$ ipython --no-banner

In [1]: import numpy as np

In [2]: np.set_printoptions(precision=2, suppress=True, linewidth=140)

In [3]: K = np.loadtxt("a.csv", delimiter=",")

In [4]: K
Out[4]: 
array([[ 2.,  1.,  1., -1.,  0.,  0.,  0.,  0.,  0.,  0.,  1.],
       [ 1.,  1.,  1., -2., -1.,  0., -1.,  0.,  0.,  0., -1.],
       [-2.,  0.,  1., -2.,  1.,  0., -2.,  0.,  0.,  0.,  0.],
       [-1., -1., -1.,  1.,  1.,  0., -1.,  0.,  0.,  0.,  0.],
       [ 1.,  0., -2.,  0., -1.,  0., -1.,  0.,  0.,  0.,  0.],
       [ 0.,  0.,  0.,  0.,  0.,  2.,  0.,  2.,  0.,  2.,  0.],
       [ 0., -1.,  2., -2., -2.,  0., -1.,  0.,  0.,  0.,  1.],
       [ 0.,  0.,  0.,  0.,  0., -1.,  0.,  1.,  1., -1.,  0.],
       [ 0.,  0.,  0.,  0.,  0., -2.,  0.,  0., -2., -2.,  0.],
       [ 0.,  0.,  0.,  0.,  0.,  2.,  0., -2., -2., -1.,  0.],
       [ 2.,  2., -2., -1., -2.,  0.,  2.,  0.,  0.,  0.,  2.]])

In [5]: # splits into 2 blocks

In [6]: U, sig, VT = np.linalg.svd(K)

In [7]: np.argmax(sig[:-1] / (sig[1:] + 1e-6)) + 1
Out[7]: np.int64(10)

In [8]: sig.round(2) + 0
Out[8]: array([6.04, 5.26, 4.59, 3.86, 2.78, 2.4 , 2.19, 2.  , 1.59, 1.02, 0.  ])

In [9]: other = U[:, :10] @ np.diag(sig[:10]) @ VT[:10]

In [10]: round(float(np.linalg.norm(K - other) / np.linalg.norm(K)), 2)
Out[10]: 0.0

In [11]: np.linalg.matrix_rank(K, rtol=0.05)
Out[11]: np.int64(10)

In [12]: round(np.linalg.norm(K - other, 2), 2), np.round(sig[10], 2)
Out[12]: (np.float64(0.0), np.float64(0.0))

In [13]: G = K.T @ K

In [14]: np.linalg.matrix_rank(G)
Out[14]: np.int64(11)

In [15]: np.round(np.linalg.eigvalsh(G)[::-1], 2) + 0
Out[15]: array([36.5 , 27.68, 21.07, 14.89,  7.72,  5.78,  4.8 ,  4.  ,  2.52,  1.03,  0.  ])

In [16]: np.round(np.linalg.svd(K, compute_uv=False) ** 2, 2) + 0
Out[16]: array([36.5 , 27.68, 21.07, 14.89,  7.72,  5.78,  4.8 ,  4.  ,  2.52,  1.03,  0.  ])
